% ipython --no-banner

In [1]: import numpy as np

In [2]: np.set_printoptions(precision=2, suppress=True, linewidth=160, legacy="1.25")

In [3]: rnd = lambda a: np.round(a, 2) + 0

In [4]: W0 = np.array([[1, -3, 0, 0, 0, 0],
   ...:     [-1, 1, 0, 0, 0, 0],
   ...:     [-3, 1, 0, 0, 0, 0],
   ...:     [0, 0, 1, -3, 0, 0],
   ...:     [0, 0, -1, 1, 0, 0],
   ...:     [0, 0, -3, 1, 0, 0],
   ...:     [0, 0, 0, 0, 1, -3],
   ...:     [0, 0, 0, 0, -1, 1],
   ...:     [0, 0, 0, 0, -3, 1]])

In [5]: f, g = W0[6], W0[0]

In [6]: f @ g
Out[6]: 0

In [7]: f @ f
Out[7]: 10

In [8]: pr = (f @ g) / (f @ f) * f

In [9]: np.linalg.matrix_rank(np.outer(f, g))
Out[9]: 1

In [10]: np.outer(f, g)
Out[10]: 
array([[ 0,  0,  0,  0,  0,  0],
       [ 0,  0,  0,  0,  0,  0],
       [ 0,  0,  0,  0,  0,  0],
       [ 0,  0,  0,  0,  0,  0],
       [ 1, -3,  0,  0,  0,  0],
       [-3,  9,  0,  0,  0,  0]])

In [11]: (g - pr) @ f
Out[11]: 0.0

In [12]: pr
Out[12]: array([ 0.,  0.,  0.,  0.,  0., -0.])

In [13]: g - pr
Out[13]: array([ 1., -3.,  0.,  0.,  0.,  0.])

In [14]: vec = np.array([3, 0, 4, 0, -1, -7])

In [15]: h1 = np.maximum(W0 @ vec, 0)

In [16]: W0.T @ h1
Out[16]: array([  3,  -9,   4, -12,  20, -60])

In [17]: np.flatnonzero(h1 > 1e-9)
Out[17]: array([0, 3, 6])

In [18]: A2 = np.c_[W0[:, :4] @ np.array([[-1, -1, -3, 2], [4, -1, 5, -1], [2, 4, 0, 4], [5, -5, -1, 4]]), np.array([0, 2, -1, -2, 1, -1, -1, 2, -1])]

In [19]: A2
Out[19]: 
array([[-13,   2, -18,   5,   0],
       [  5,   0,   8,  -3,   2],
       [  7,   2,  14,  -7,  -1],
       [-13,  19,   3,  -8,  -2],
       [  3,  -9,  -1,   0,   1],
       [ -1, -17,  -1,  -8,  -1],
       [  0,   0,   0,   0,  -1],
       [  0,   0,   0,   0,   2],
       [  0,   0,   0,   0,  -1]])

In [20]: np.linalg.matrix_rank(np.c_[W0, A2])
Out[20]: 7

In [21]: rnd(np.linalg.norm(np.linalg.qr(W0)[0].T @ A2, axis=0) ** 2 / ((A2 ** 2).sum(axis=0) + 1e-12))
Out[21]: array([1. , 1. , 1. , 1. , 0.5])

In [22]: w1 = np.array([[-2, 3, -1, 3, 0, 3],
    ...:     [1, -3, 3, -3, 3, -3],
    ...:     [-1, -1, -3, -1, -3, 1],
    ...:     [0, 2, 1, 3, -1, 3],
    ...:     [-2, -3, -3, 2, 3, -1],
    ...:     [-2, 1, 2, 2, 1, 3]])

In [23]: coef = np.array([3, -2, 3, 1, 3, 2])

In [24]: H = np.maximum(W0 @ w1 + coef, 0)

In [25]: (H > 0).astype(int)
Out[25]: 
array([[0, 1, 0, 1, 0, 1],
       [1, 0, 1, 0, 1, 0],
       [1, 0, 1, 0, 1, 0],
       [1, 0, 0, 0, 1, 0],
       [1, 1, 1, 1, 1, 1],
       [1, 1, 1, 1, 1, 1],
       [1, 0, 0, 0, 1, 0],
       [1, 1, 1, 1, 1, 1],
       [1, 1, 1, 0, 0, 1]])

In [26]: np.linalg.matrix_rank(H)
Out[26]: 6

In [27]: basis = np.array([[2, -1, -1],
    ...:     [-3, 1, 0],
    ...:     [-3, -1, 2],
    ...:     [2, 1, 0],
    ...:     [3, -3, -2],
    ...:     [-2, 1, 2]])

In [28]: H @ basis
Out[28]: 
array([[-32,  37,  28],
       [  9, -31,  -4],
       [ 11, -37,  -4],
       [ 13, -11,  -8],
       [  1, -16,   8],
       [  7, -40,   2],
       [ 23, -16, -13],
       [-31,  -5,  23],
       [-68,  -5,  37]])

In [29]: data = np.load("out17.npy")

In [30]: data
Out[30]: 
array([[ 1.56, 29.49,  0.79],
       [-0.4 , 30.28,  0.3 ],
       [-0.25, 30.49,  0.9 ],
       [-1.66, 29.99, -0.15],
       [ 0.19, 29.73,  0.5 ],
       [-0.83, 28.99,  0.57],
       [ 1.15, 30.23, -0.3 ],
       [ 0.5 , 28.89,  1.4 ],
       [-0.42, 30.34,  1.99],
       [-0.93, 31.5 ,  1.52],
       [-0.31, 31.49, -2.29],
       [ 0.87, 29.35,  0.24],
       [ 0.88, 30.55,  1.16],
       [ 0.71, 31.98,  1.36],
       [ 0.01, 30.9 , -2.43],
       [-1.02, 28.88,  0.41],
       [-0.52, 29.11,  0.21],
       [-0.46, 31.21,  1.53],
       [-0.38, 30.97,  1.78],
       [ 0.95, 29.96, -0.11],
       [-0.74, 29.67, -0.15],
       [-1.25, 30.88,  0.86],
       [ 1.19, 29.96, -1.62],
       [-0.9 , 29.87, -1.13]])

In [31]: # column 1 dominates

In [32]: P = data @ np.linalg.solve(data.T @ data, data.T)

In [33]: rnd(P @ data[:, 1])
Out[33]: 
array([29.49, 30.28, 30.49, 29.99, 29.73, 28.99, 30.23, 28.89, 30.34, 31.5 , 31.49, 29.35, 30.55, 31.98, 30.9 , 28.88, 29.11, 31.21, 30.97, 29.96, 29.67,
       30.88, 29.96, 29.87])

In [34]: rnd(np.diag(P))
Out[34]: array([0.21, 0.05, 0.05, 0.19, 0.05, 0.07, 0.14, 0.1 , 0.13, 0.12, 0.26, 0.09, 0.12, 0.12, 0.27, 0.09, 0.05, 0.09, 0.11, 0.11, 0.07, 0.13, 0.23, 0.15])

In [35]: lab = data[:, 1] > np.median(data[:, 1])

In [36]: f = data[lab].mean(axis=0) - data[~lab].mean(axis=0)

In [37]: rnd((((data - data.mean(axis=0)) @ f > 0) == lab).mean())
Out[37]: 0.92

In [38]: ((data - data.mean(axis=0)) @ f > 0).astype(int)
Out[38]: array([0, 1, 1, 0, 0, 0, 0, 0, 1, 1, 1, 0, 1, 1, 0, 0, 0, 1, 1, 0, 0, 1, 0, 0])

In [39]: cen = (data - data.mean(axis=0)) / data.std(axis=0)

In [40]: np.argwhere(np.abs(cen) > 2)
Out[40]: 
array([[10,  2],
       [13,  1],
       [14,  2]])

In [41]: rnd(cen.std(axis=0))
Out[41]: array([1., 1., 1.])

In [42]: coef = np.linalg.lstsq(np.delete(cen, 0, axis=1), cen[:, 0])[0]

In [43]: np.abs(coef).argmax()
Out[43]: 1

In [44]: rnd(coef)
Out[44]: array([-0.05, -0.06])

In [45]: basis = data[[20, 16]].astype(float)

In [46]: for _ in range(7):
    ...:     lab = np.linalg.norm(data[:, None] - basis, axis=-1).argmin(axis=1)
    ...:     basis = np.array([data[lab == j].mean(axis=0) for j in range(2)])
    ...: 

In [47]: lab
Out[47]: array([1, 0, 0, 0, 1, 1, 1, 1, 1, 0, 0, 1, 1, 0, 0, 1, 1, 0, 0, 1, 0, 0, 0, 0])

In [48]: np.abs(basis[1] - basis[0]).argmax()
Out[48]: 1

In [49]: rnd(basis[1] - basis[0])
Out[49]: array([ 0.71, -1.11,  0.59])

In [50]: rnd(basis)
Out[50]: 
array([[-0.41, 30.71,  0.04],
       [ 0.3 , 29.59,  0.62]])

In [51]: M = np.load("x.npy")

In [52]: M
Out[52]: 
array([[ 1.,  2.,  1.],
       [ 0.,  0., -2.],
       [ 0.,  1., -1.]])

In [53]: P = np.triu(np.array([[0, 1, 1], [0, 2, 2], [1, 2, 1]]), 1) + np.eye(3)

In [54]: A2 = P @ M @ np.linalg.inv(P)

In [55]: np.linalg.matrix_rank(A2)
Out[55]: 3

In [56]: A2
Out[56]: 
array([[ 1.,  2., -7.],
       [ 0.,  2., -8.],
       [ 0.,  1., -3.]])

In [57]: rnd(np.poly(A2))
Out[57]: array([ 1.,  0.,  1., -2.])

In [58]: vec = np.array([0, -1, 1])

In [59]: M @ np.ones(3)
Out[59]: array([ 4., -2.,  0.])

In [60]: np.allclose(M @ M.T, M.T @ M)
Out[60]: False

In [61]: rnd(np.linalg.matrix_power(M, 4))
Out[61]: 
array([[ 1.,  1.,  6.],
       [ 0.,  2., -6.],
       [ 0.,  3., -1.]])

In [62]: np.allclose(M, M.T)
Out[62]: False

In [63]: (M - M.T) / 2
Out[63]: 
array([[ 0. ,  1. ,  0.5],
       [-1. ,  0. , -1.5],
       [-0.5,  1.5,  0. ]])

In [64]: M @ M
Out[64]: 
array([[ 1.,  3., -4.],
       [ 0., -2.,  2.],
       [ 0., -1., -1.]])

In [65]: A2 = M[0, 0] * M[1:] - np.outer(M[1:, 0], M[0])

In [66]: A2
Out[66]: 
array([[ 0.,  0., -2.],
       [ 0.,  1., -1.]])

In [67]: np.linalg.matrix_rank(A2), np.linalg.matrix_rank(M)
Out[67]: (2, 3)

In [68]: np.flatnonzero(~A2.round(6).any(axis=1))
Out[68]: array([], dtype=int64)

In [69]: arr = np.load("block8.npy")

In [70]: arr
Out[70]: 
array([[ 3,  2, -6, -4],
       [ 0,  0,  0,  0],
       [ 3,  2,  3,  2],
       [ 0,  0,  0,  0]])

In [71]: U, sigma, Vh = np.linalg.svd(arr)

In [72]: np.argmax(sigma[:-1] / (sigma[1:] + 1e-6)) + 1
Out[72]: 2

In [73]: A2 = U[:, :2] @ np.diag(sigma[:2]) @ Vh[:2]

In [74]: rnd(np.linalg.norm(arr - A2, 2)), sigma[2]
Out[74]: (0.0, 0.0)

In [75]: rnd(np.abs(arr - A2).max())
Out[75]: 0.0

In [76]: U, sigma, Vh = np.linalg.svd(arr)

In [77]: V = Vh[:(sigma > 1e-8).sum()]

In [78]: rng = np.random.default_rng(204232)

In [79]: vec = arr[1] + -3 * arr[3] + rng.integers(2) * np.eye(4)[1]

In [80]: vec
Out[80]: array([0., 0., 0., 0.])

In [81]: rnd(np.diag(V.T @ V))
Out[81]: array([0.69, 0.31, 0.69, 0.31])

In [82]: np.linalg.matrix_rank(np.vstack([arr, vec]))
Out[82]: 2

In [83]: mat = np.loadtxt("dump.csv", delimiter=",")

In [84]: mat
Out[84]: 
array([[ 2.,  2.,  2.],
       [ 0.,  0.,  0.],
       [ 0.,  0.,  0.],
       [ 0.,  0.,  0.],
       [ 5.,  8.,  8.],
       [ 3.,  3.,  8.],
       [ 0.,  0.,  0.],
       [ 0.,  0.,  0.],
       [ 3.,  3.,  8.],
       [ 5.,  5., 10.],
       [ 2.,  5.,  0.],
       [ 3.,  3.,  8.]])

In [85]: # row 2 repeats row 1

In [86]: cov = np.cov(mat, rowvar=False)

In [87]: rnd(np.corrcoef(mat.T))
Out[87]: 
array([[1.  , 0.91, 0.91],
       [0.91, 1.  , 0.69],
       [0.91, 0.69, 1.  ]])

In [88]: rnd(np.linalg.eigvalsh(cov)[::-1])
Out[88]: array([25.39,  3.14,  0.07])

In [89]: rnd(mat.std(axis=0))
Out[89]: array([1.85, 2.5 , 4.07])
